In [1]: import numpy as np

In [2]: np.set_printoptions(suppress=True, linewidth=100)

In [3]: def rd(a):
   ...:     return np.round(a, 3) + 0
   ...: 

In [4]: F = np.loadtxt("data.csv", delimiter=",")

In [5]: F
Out[5]: 
array([[ 3.331, -0.553,  3.945],
       [-2.483,  1.001, -1.961],
       [-0.691,  1.137,  2.409],
       [-1.639,  1.1  ,  0.184],
       [ 0.783,  0.293,  2.009],
       [ 2.557, -0.879,  1.708],
       [ 2.414, -0.819,  1.82 ],
       [ 0.886,  0.308,  2.215],
       [ 1.027,  0.169,  2.204],
       [-0.601,  1.357,  2.34 ],
       [-2.356,  2.495,  2.827],
       [ 4.184, -2.106,  1.57 ],
       [ 4.015, -1.781,  1.494],
       [-0.23 , -1.374, -4.5  ],
       [-4.244,  2.167, -1.486],
       [ 1.825,  0.435,  4.21 ],
       [-1.31 ,  2.611,  4.725],
       [ 0.724, -1.339, -2.294],
       [ 0.868, -1.272, -2.422],
       [-3.459,  0.671, -3.798],
       [-4.969,  1.789, -3.569],
       [-0.239, -1.405, -4.459],
       [ 4.09 , -2.124,  1.539],
       [ 1.536, -2.614, -4.98 ],
       [ 2.45 , -2.434, -2.666],
       [ 2.508, -0.904,  1.691],
       [-1.17 ,  2.652,  4.724],
       [-3.113,  2.149,  0.703]])

In [6]: dist = np.linalg.norm(F[:, None] - F[None], axis=-1)

In [7]: (dist + 1e9 * np.eye(28)).round(6).argmin(axis=1)
Out[7]: 
array([15, 19,  9, 27,  7, 25, 25,  8,  7,  2,  9, 22, 22, 21,  1,  0, 26, 18, 17, 20, 19, 13, 11,
       21, 18,  5, 16,  3])

In [8]: dist.shape
Out[8]: (28, 28)

In [9]: np.flatnonzero(dist[27] < dist.mean() / 2)
Out[9]: array([ 3, 10, 14, 27])

In [10]: dist.mean(axis=1).argmax()
Out[10]: np.int64(20)

In [11]: np.linalg.matrix_rank(dist ** 2)
Out[11]: np.int64(5)

In [12]: x0 = np.array([3, -3, 1])

In [13]: target = F @ x0

In [14]: rd(np.linalg.lstsq(F, target)[0])
Out[14]: array([ 3., -3.,  1.])

In [15]: rd(np.linalg.solve(F.T @ F, F.T @ target))
Out[15]: array([ 3., -3.,  1.])

In [16]: rd(np.linalg.pinv(F) @ F)
Out[16]: 
array([[1., 0., 0.],
       [0., 1., 0.],
       [0., 0., 1.]])

In [17]: rng = np.random.default_rng(701622)

In [18]: target = target + 0.02 * rng.normal(size=28)

In [19]: rd(target)
Out[19]: 
array([ 15.593, -12.401,  -3.076,  -8.04 ,   3.5  ,  12.037,  11.508,   3.957,   4.762,  -3.523,
       -11.757,  20.434,  18.897,  -1.122, -20.715,   8.35 ,  -7.017,   3.875,   3.976, -16.196,
       -23.876,  -0.951,  20.17 ,   7.489,  11.952,  11.922,  -6.747, -15.061])

In [20]: beta, *_ = np.linalg.lstsq(F, target)

In [21]: rd(np.linalg.norm(target - F @ beta))
Out[21]: np.float64(0.105)

In [22]: rd(beta)
Out[22]: array([ 3.006, -2.99 ,  0.998])

In [23]: [round(float(np.linalg.norm(np.linalg.solve(F.T @ F + lam * np.eye(3), F.T @ target))), 2) for lam in (0, 1, 10, 100)]
Out[23]: [4.36, 4.17, 4.01, 2.94]

In [24]: rd(F.T @ (target - F @ beta))
Out[24]: array([0., 0., 0.])
